% python3 -q
>>> import numpy as np
>>> np.set_printoptions(precision=2, suppress=True, linewidth=120)
>>> F = np.load("block3.npy")
>>> F
array([[ 0, -3,  3,  4,  2,  1, -1, -5, -5,  2, -4, -1],
       [ 0,  0, -3, -4, -3, -4,  5,  1, -5,  4,  5,  1],
       [ 0,  0,  0,  0,  1,  1, -1,  1, -2, -2,  4, -3],
       [ 0,  0,  0,  0, -3, -5, -5,  3, -5,  1, -1, -2],
       [ 0,  0,  0,  0,  0, -4,  2, -4, -5, -1,  4, -1],
       [ 0,  0,  0,  0,  0,  0, -3,  5, -1,  5,  5,  2],
       [ 0,  0,  0,  0,  0,  0,  0,  5,  0,  4,  3, -4],
       [ 0,  0,  0,  0,  0,  0,  0,  0, -2,  4, -5,  4],
       [ 0,  0,  0,  0,  0,  0,  0,  0,  0, -2, -2, -1],
       [ 0,  0,  0,  0,  0,  0,  0,  0,  0,  0,  4, -1],
       [ 0,  0,  0,  0,  0,  0,  0,  0,  0,  0,  0, -3],
       [ 0,  0,  0,  0,  0,  0,  0,  0,  0,  0,  0,  0]])
>>> rank = np.linalg.matrix_rank(F)
>>> rank
np.int64(10)
>>> null = np.linalg.svd(F)[2][rank:].T
>>> np.linalg.matrix_rank(F.T @ F), np.linalg.matrix_rank(F @ F.T)
(np.int64(10), np.int64(10))
>>> np.round(null @ null.T, 2) + 0
array([[ 1.  ,  0.  ,  0.  ,  0.  ,  0.  ,  0.  ,  0.  ,  0.  ,  0.  ,  0.  ,  0.  ,  0.  ],
       [ 0.  ,  0.  ,  0.  ,  0.  ,  0.  ,  0.  ,  0.  ,  0.  ,  0.  ,  0.  ,  0.  ,  0.  ],
       [ 0.  ,  0.  ,  0.64, -0.48,  0.  ,  0.  ,  0.  ,  0.  ,  0.  ,  0.  ,  0.  ,  0.  ],
       [ 0.  ,  0.  , -0.48,  0.36,  0.  ,  0.  ,  0.  ,  0.  ,  0.  ,  0.  ,  0.  ,  0.  ],
       [ 0.  ,  0.  ,  0.  ,  0.  ,  0.  ,  0.  ,  0.  ,  0.  ,  0.  ,  0.  ,  0.  ,  0.  ],
       [ 0.  ,  0.  ,  0.  ,  0.  ,  0.  ,  0.  ,  0.  ,  0.  ,  0.  ,  0.  ,  0.  ,  0.  ],
       [ 0.  ,  0.  ,  0.  ,  0.  ,  0.  ,  0.  ,  0.  ,  0.  ,  0.  ,  0.  ,  0.  ,  0.  ],
       [ 0.  ,  0.  ,  0.  ,  0.  ,  0.  ,  0.  ,  0.  ,  0.  ,  0.  ,  0.  ,  0.  ,  0.  ],
       [ 0.  ,  0.  ,  0.  ,  0.  ,  0.  ,  0.  ,  0.  ,  0.  ,  0.  ,  0.  ,  0.  ,  0.  ],
       [ 0.  ,  0.  ,  0.  ,  0.  ,  0.  ,  0.  ,  0.  ,  0.  ,  0.  ,  0.  ,  0.  ,  0.  ],
       [ 0.  ,  0.  ,  0.  ,  0.  ,  0.  ,  0.  ,  0.  ,  0.  ,  0.  ,  0.  ,  0.  ,  0.  ],
       [ 0.  ,  0.  ,  0.  ,  0.  ,  0.  ,  0.  ,  0.  ,  0.  ,  0.  ,  0.  ,  0.  ,  0.  ]])
>>> [int(np.linalg.matrix_rank(F[:, :j + 1])) for j in range(12)]
[0, 1, 2, 2, 3, 4, 5, 6, 7, 8, 9, 10]
>>> null.shape
(12, 2)
>>> out = np.array([[0, -6, -7],
...     [-5, 8, 1],
...     [9, -9, -9],
...     [0, 2, -9],
...     [3, -8, -6],
...     [2, -8, 9],
...     [-3, -6, -7],
...     [3, 1, 6],
...     [-7, -2, 0],
...     [8, 6, -5],
...     [-9, 4, -4],
...     [3, -9, -6]])
>>> np.einsum("ik,kj->ij", F, out)
array([[122, -51, -80],
       [-31,  91, -30],
       [-36,  26,  28],
       [ 51, 127,  37],
       [-38,  45, -79],
       [ 32,  57,  -6],
       [  8,  77,  22],
       [103, -28, -24],
       [ -1, -11,  24],
       [-39,  25, -10],
       [ -9,  27,  18],
       [  0,   0,   0]])
>>> np.einsum("ij->j", F)
array([  0,  -3,   0,   0,  -3, -11,  -3,   6, -25,  15,  13,  -9])
>>> np.vstack([F, out.T]).shape
(15, 12)
>>> np.linalg.matrix_rank(np.vstack([F, out.T]))
np.int64(12)
>>> rng = np.random.default_rng(37)
>>> z = rng.permutation(12)
>>> z
array([ 3,  7, 11, 10,  8,  1,  0,  5,  6,  9,  4,  2])
>>> out = F[z][:, z]
>>> np.diag(out)
array([0, 0, 0, 0, 0, 0, 0, 0, 0, 0, 0, 0])
>>> round(np.linalg.det(out), 2), round(float(np.linalg.det(F[z])), 2)
(np.float64(0.0), 0.0)
>>> np.sort(np.abs(np.linalg.eigvals(out)))
array([0., 0., 0., 0., 0., 0., 0., 0., 0., 0., 0., 0.])
>>> feats = np.load("test5.npy")
>>> feats
array([[ 0,  0,  0,  3,  0,  5],
       [ 0,  0,  0,  2,  0,  4],
       [ 0,  0,  0,  0,  8,  7],
       [ 6,  0, 10,  3,  0,  5],
       [ 4,  0,  8,  2,  0,  4],
       [ 0, 16, 14,  0,  8,  7]])
>>> out = feats + rng.integers(-2, 3, (6, 4)) @ rng.integers(-2, 3, (4, 6))
>>> out
array([[-2, -8,  0, 13,  0,  1],
       [-4, -1, -4,  2, -4,  2],
       [-2, -5,  0,  7,  7,  6],
       [-1,  1,  7,  4, -6, 12],
       [ 5,  2,  7, -1, -2,  3],
       [ 2, 16, 16,  1,  9,  8]])
>>> np.linalg.matrix_rank(out - feats, tol=1e-8)
np.int64(4)
>>> np.abs(out - feats).sum(axis=1)
array([24, 15, 16, 25, 10,  7])
>>> z = rng.permutation(6)
>>> out = feats[:, z] * rng.choice([-1, 1], 6)
>>> out
array([[ 5,  0,  0,  0,  3,  0],
       [ 4,  0,  0,  0,  2,  0],
       [ 7,  0,  0,  0,  0,  8],
       [ 5,  0, -6, 10,  3,  0],
       [ 4,  0, -4,  8,  2,  0],
       [ 7, 16,  0, 14,  0,  8]])
>>> U, _, vt = np.linalg.svd(feats.T @ out)
>>> np.round(np.linalg.lstsq(feats, out)[0], 2) + 0
array([[ 0.,  0., -1.,  0.,  0.,  0.],
       [ 0.,  1.,  0.,  0.,  0.,  0.],
       [ 0.,  0.,  0.,  1.,  0.,  0.],
       [ 0.,  0.,  0.,  0.,  1.,  0.],
       [ 0.,  0.,  0.,  0.,  0.,  1.],
       [ 1.,  0.,  0.,  0.,  0.,  0.]])
>>> np.round(U @ vt, 2) + 0
array([[ 0.,  0., -1.,  0.,  0.,  0.],
       [ 0.,  1.,  0.,  0.,  0.,  0.],
       [ 0.,  0.,  0.,  1.,  0.,  0.],
       [ 0.,  0.,  0.,  0.,  1.,  0.],
       [ 0.,  0.,  0.,  0.,  0.,  1.],
       [ 1.,  0.,  0.,  0.,  0.,  0.]])
